>>> import numpy as np
>>> np.set_printoptions(precision=3, suppress=True, linewidth=160, floatmode="fixed")
>>> def rd(a):
...     return np.round(a, 3) + 0
... 
>>> mat = np.load("a.npy")
>>> mat
array([[ 0, -3,  8,  1,  5],
       [ 0,  0,  3,  3,  1],
       [ 0,  0,  0,  4,  5],
       [ 0,  0,  0,  0, -8],
       [ 0,  0,  0,  0,  0]])
>>> other = np.array([[9, 8], [7, 4], [7, 6], [7, 1], [5, 3]])
>>> np.einsum("ij,ij->i", mat, mat)
array([99, 19, 41, 64,  0])
>>> other @ mat
Traceback (most recent call last):
  File "<python-input-7>", line 1, in <module>
    other @ mat
    ~~~~~~^~~~~
ValueError: matmul: Input operand 1 has a mismatch in its core dimension 0, with gufunc signature (n?,k),(k,m?)->(n?,m?) (size 5 is different from 2)
>>> np.vstack([mat, other.T]).shape
(7, 5)
>>> hat = np.triu(np.array([[2, 0, 1, 3, 2],
...     [1, 3, 3, 3, 2],
...     [3, 0, 2, 3, 0],
...     [3, 1, 2, 3, 2],
...     [0, 1, 1, 1, 1]]), 1) + np.eye(5)
>>> other = hat @ mat @ np.linalg.inv(hat)
>>> np.trace(other), np.trace(mat)
(np.float64(0.0), np.int64(0))
>>> hat @ mat - mat @ hat
array([[  0.000,   0.000,   9.000, -11.000, -15.000],
       [  0.000,   0.000,   0.000,   3.000, -15.000],
       [  0.000,   0.000,   0.000,   0.000, -32.000],
       [  0.000,   0.000,   0.000,   0.000,   0.000],
       [  0.000,   0.000,   0.000,   0.000,   0.000]])
>>> np.poly(other)
array([1.000, 0.000, 0.000, 0.000, 0.000, 0.000])
>>> np.linalg.matrix_rank(mat - mat[0, 0] * np.eye(5))
np.int64(4)
>>> arr = np.load("x.npy")
>>> rd(arr)
array([[-1.460, -0.580, -0.297,  0.037,  1.201],
       [-0.584, -0.181,  1.238,  1.345, -0.533],
       [-0.195,  1.272, -1.064,  1.098,  0.080],
       [-0.584, -0.861, -1.011,  0.015, -1.377],
       [ 1.071, -1.128, -0.474,  0.992,  0.610]])
>>> r0, v = arr[3], arr[1]
>>> rd(r0 @ r0)
np.float64(4.0)
>>> p = (r0 @ v) / (r0 @ r0) * r0
>>> rd(np.linalg.norm(r0 + v) ** 2 + np.linalg.norm(r0 - v) ** 2)
np.float64(16.0)
>>> arr.shape
(5, 5)
>>> np.count_nonzero(arr)
np.int64(25)
>>> rd(arr.mean(axis=0))
array([-0.350, -0.296, -0.321,  0.697, -0.004])
>>> x = np.array([-1, 1, -2, 1, 2])
>>> rhs = arr @ x
>>> rd(rhs)
array([ 3.913, -1.796,  4.853, -0.994,  0.961])
>>> rd(np.linalg.solve(arr, rhs))
array([-1.000,  1.000, -2.000,  1.000,  2.000])
>>> rd(np.linalg.solve(arr, rhs + arr[:, 0]))
array([ 0.000,  1.000, -2.000,  1.000,  2.000])
>>> rd(np.linalg.solve(arr.T, arr[3]))
array([0.000, 0.000, 0.000, 1.000, 0.000])
>>> other = np.array([[-3, 5], [1, -2], [0, 3], [-1, -5], [4, 4]])
>>> rd(np.einsum("ik,kj->ji", arr, other))
array([[  8.567,  -1.907,   1.079,  -4.630,  -2.893],
       [ -2.416,  -7.701, -11.879,  -9.813,   3.668]])
>>> rd(np.einsum("ik,kj->ij", arr, other))
array([[  8.567,  -2.416],
       [ -1.907,  -7.701],
       [  1.079, -11.879],
       [ -4.630,  -9.813],
       [ -2.893,   3.668]])
>>> rd(other.T @ arr.T)
array([[  8.567,  -1.907,   1.079,  -4.630,  -2.893],
       [ -2.416,  -7.701, -11.879,  -9.813,   3.668]])
>>> rd(np.einsum("ij,ij->i", arr, arr))
array([4.000, 4.000, 4.000, 4.000, 4.000])
>>> r0 = np.array([-2, 1, -2, 3, -3])
>>> other = arr + np.outer(r0, np.eye(5)[4])
>>> rd(other)
array([[-1.460, -0.580, -0.297,  0.037, -0.799],
       [-0.584, -0.181,  1.238,  1.345,  0.467],
       [-0.195,  1.272, -1.064,  1.098, -1.920],
       [-0.584, -0.861, -1.011,  0.015,  1.623],
       [ 1.071, -1.128, -0.474,  0.992, -2.390]])
>>> rd(np.linalg.det(other) / np.linalg.det(arr)), rd(1 + np.linalg.solve(arr, r0)[4])
(np.float64(-1.264), np.float64(-1.264))
>>> data = np.load("layer4.npy")
>>> data
array([[ 1, -1, -1,  1, -1,  1,  1, -1],
       [ 1,  1, -1, -1,  1,  1, -1, -1],
       [ 1, -1,  1, -1,  1, -1,  1, -1]])
>>> cov = data.T @ data
>>> cov
array([[ 3, -1, -1, -1,  1,  1,  1, -3],
       [-1,  3, -1, -1,  1,  1, -3,  1],
       [-1, -1,  3, -1,  1, -3,  1,  1],
       [-1, -1, -1,  3, -3,  1,  1,  1],
       [ 1,  1,  1, -3,  3, -1, -1, -1],
       [ 1,  1, -3,  1, -1,  3, -1, -1],
       [ 1, -3,  1,  1, -1, -1,  3, -1],
       [-3,  1,  1,  1, -1, -1, -1,  3]])
>>> rd(np.linalg.svd(data, compute_uv=False) ** 2)
array([8.000, 8.000, 8.000])
>>> np.allclose(cov, cov.T)
True
>>> x = np.array([4, 4, 1, 5, 5, -5, 4, 2])
>>> h = np.maximum(data @ x, 0)
>>> data.T @ h
array([ 8, -8,  8, -8,  8, -8,  8, -8])
>>> np.maximum(data @ (3 * x), 0)
array([ 0,  0, 24])
>>> h
array([0, 0, 8])
>>> rng = np.random.default_rng(93)
>>> other = data + rng.integers(-2, 3, (3, 2)) @ rng.integers(-2, 3, (2, 8))
>>> other
array([[-5, -1,  3,  5,  7, -7, -5,  7],
       [ 0,  1,  1,  0,  3, -1, -2,  1],
       [ 2, -1, -1, -2, -1,  1,  2, -3]])
>>> other - data
array([[-6,  0,  4,  4,  8, -8, -6,  8],
       [-1,  0,  2,  1,  2, -2, -1,  2],
       [ 1,  0, -2, -1, -2,  2,  1, -2]])
>>> rd(np.linalg.svd(other - data, compute_uv=False))
array([18.203,  1.630,  0.000])
>>> E = np.load("w.npy")
>>> E
array([[ 0.000,  0.000,  0.000, -6.000],
       [ 0.000,  0.000,  0.000,  2.000],
       [ 0.000,  0.000,  0.000,  5.000],
       [-6.000,  2.000,  5.000,  0.000]])
>>> left, sv, vt = np.linalg.svd(E)
>>> evecs = vt[:(sv > 1e-8).sum()]
>>> x = E[3] + 3 * E[2] + rng.integers(2) * np.eye(4)[0]
>>> x
array([-5.000,  2.000,  5.000, 15.000])
>>> rd(evecs.T @ evecs)
array([[ 0.554, -0.185, -0.462,  0.000],
       [-0.185,  0.062,  0.154,  0.000],
       [-0.462,  0.154,  0.385,  0.000],
       [ 0.000,  0.000,  0.000,  1.000]])
>>> np.allclose(evecs.T @ evecs @ x, x)
False
>>> rd(np.diag(evecs.T @ evecs))
array([0.554, 0.062, 0.385, 1.000])
>>> w, evecs = np.linalg.eigh(E)
>>> w.sum(), np.trace(E)
(np.float64(0.0), np.float64(0.0))
>>> rd(w)
array([-8.062,  0.000,  0.000,  8.062])
>>> rd(evecs.T @ E @ evecs)
array([[-8.062,  0.000,  0.000,  0.000],
       [ 0.000,  0.000,  0.000,  0.000],
       [ 0.000,  0.000,  0.000,  0.000],
       [ 0.000,  0.000,  0.000,  8.062]])
>>> np.abs(evecs[:, -1]).round(6).argmax()
np.int64(3)
>>> rd(np.abs(evecs[:, -1]))
array([0.526, 0.175, 0.439, 0.707])
>>> rd(np.linalg.eigvalsh(E + 3 * np.eye(4)))
array([-5.062,  3.000,  3.000, 11.062])
>>> np.unique(w.round(6) + 0, return_counts=True)[1]
array([1, 2, 1])
>>> rd(np.linalg.eigvalsh(E @ E))
array([ 0.000,  0.000, 65.000, 65.000])
>>> np.allclose(E[:-1].T @ np.linalg.lstsq(E[:-1].T, E[-1])[0], E[-1])
False
>>> rd(np.trace(np.linalg.pinv(E) @ E))
np.float64(2.0)
>>> np.unique(E.round(6), axis=0).shape
(4, 4)
>>> np.kron(np.eye(2, dtype=int), E)
array([[ 0.000,  0.000,  0.000, -6.000,  0.000,  0.000,  0.000, -0.000],
       [ 0.000,  0.000,  0.000,  2.000,  0.000,  0.000,  0.000,  0.000],
       [ 0.000,  0.000,  0.000,  5.000,  0.000,  0.000,  0.000,  0.000],
       [-6.000,  2.000,  5.000,  0.000, -0.000,  0.000,  0.000,  0.000],
       [ 0.000,  0.000,  0.000, -0.000,  0.000,  0.000,  0.000, -6.000],
       [ 0.000,  0.000,  0.000,  0.000,  0.000,  0.000,  0.000,  2.000],
       [ 0.000,  0.000,  0.000,  0.000,  0.000,  0.000,  0.000,  5.000],
       [-0.000,  0.000,  0.000,  0.000, -6.000,  2.000,  5.000,  0.000]])
>>> rd(np.linalg.eigvals(E))
array([-8.062,  0.000,  8.062,  0.000])
>>> rd(np.linalg.det(E[::-1]))
np.float64(0.0)
>>> np.einsum("ij,ji->", E, E)
np.float64(130.0)
>>> rd(np.poly(E))
array([  1.000,   0.000, -65.000,   0.000,   0.000])
>>> M = np.loadtxt("sample9.csv", delimiter=",")
>>> M
array([[13.000, -3.000, -7.000],
       [-3.000,  6.000,  2.000],
       [-7.000,  2.000,  4.000]])
>>> x = np.array([0, -1, -3, 2, 4])
>>> rhs = arr @ x
>>> c, lr = np.zeros(5), 1 / np.linalg.norm(arr, 2) ** 2
>>> for i in range(5):
...     c -= lr * arr.T @ (arr @ c - rhs)
...     if i % 1 == 0: print(i, round(np.linalg.norm(arr @ c - rhs), 3))
... 
0 0.0
1 0.0
2 0.0
3 0.0
4 0.0
>>> rd(np.linalg.cond(arr))
np.float64(1.0)
>>> rd(c)
array([ 0.000, -1.000, -3.000,  2.000,  4.000])
>>> ang = np.radians(77)
>>> R = np.eye(3)
>>> R[0, 0] = R[2, 2] = np.cos(ang)
>>> R[0, 2], R[2, 0] = -np.sin(ang), np.sin(ang)
>>> rd(R)
array([[ 0.225,  0.000, -0.974],
       [ 0.000,  1.000,  0.000],
       [ 0.974,  0.000,  0.225]])
>>> other = M @ R.T
>>> np.allclose(M @ M.T, other @ other.T)
True
>>> rd(other)
array([[ 9.745, -3.000, 11.092],
       [-2.624,  6.000, -2.473],
       [-5.472,  2.000, -5.921]])
>>> def softmax(z):
...     e = np.exp(z - z.max(axis=-1, keepdims=True))
...     return e / e.sum(axis=-1, keepdims=True)
... 
>>> rd(softmax(M).sum(axis=1))
array([1.000, 1.000, 1.000])
>>> att = M @ M.T / np.sqrt(3)
>>> rd(softmax(att))
array([[1.000, 0.000, 0.000],
       [0.000, 0.990, 0.010],
       [0.000, 0.000, 1.000]])
>>> softmax(att)[0] @ M
array([13.000, -3.000, -7.000])
>>> w, evecs = np.linalg.eigh(M)
>>> rd(np.linalg.svd(M, compute_uv=False))
array([17.906,  4.936,  0.158])
>>> rd(evecs.T @ evecs)
array([[1.000, 0.000, 0.000],
       [0.000, 1.000, 0.000],
       [0.000, 0.000, 1.000]])
>>> (w > 1e-8).sum(), (w < -1e-8).sum()
(np.int64(3), np.int64(0))
>>> rd(np.abs(evecs[:, -1]))
array([0.838, 0.289, 0.463])
>>> rd(np.linalg.eigvalsh(M + -3 * np.eye(3)))
array([-2.842,  1.936, 14.906])
>>> r0 = np.array([4, 4, 0])
>>> other = M + np.outer(r0, np.eye(3)[2])
>>> np.linalg.matrix_rank(np.linalg.inv(other) - np.linalg.inv(M), tol=1e-8)
np.int64(1)
>>> rd(np.linalg.det(other) / np.linalg.det(M)), rd(1 + np.linalg.solve(M, r0)[2])
(np.float64(9.857), np.float64(9.857))
>>> feats = np.load("run5.npy")
>>> feats
array([[-1.950,  0.000,  6.000, -9.000, -4.000],
       [-9.000,  1.050, -5.000, -8.000, -8.000],
       [ 9.000, -9.000, -6.950,  0.000,  9.000],
       [ 8.000, -3.000,  1.000,  9.050, -9.000],
       [-2.000,  0.000,  6.000, -9.000, -3.950]])
>>> other = np.array([[0, 5, 6], [8, 0, 2]])
>>> W2 = np.kron(other, feats)
>>> rd(np.linalg.norm(W2, 2)), rd(np.linalg.norm(other, 2) * np.linalg.norm(feats, 2))
(np.float64(207.393), np.float64(207.393))
>>> left, sv, vt = np.linalg.svd(feats)
>>> np.argmax(sv[:-1] / (sv[1:] + 1e-6)) + 1
np.int64(4)
>>> rd(sv)
array([23.635, 15.588, 11.363, 10.296,  0.022])
>>> other = left[:, :4] @ np.diag(sv[:4]) @ vt[:4]
>>> np.linalg.matrix_rank(feats, rtol=0.05)
np.int64(4)
>>> np.linalg.matrix_rank(other)
np.int64(4)
>>> rd(other)
array([[-1.959, -0.011,  6.005, -8.996, -3.999],
       [-9.000,  1.050, -5.000, -8.000, -8.000],
       [ 9.000, -9.000, -6.950,  0.000,  9.000],
       [ 8.000, -3.000,  1.000,  9.050, -9.000],
       [-1.991,  0.011,  5.995, -9.004, -3.951]])
>>> rd(np.abs(feats - other).max())
np.float64(0.011)
>>> rd(np.linalg.norm(feats - other, 2)), rd(sv[4])
(np.float64(0.022), np.float64(0.022))
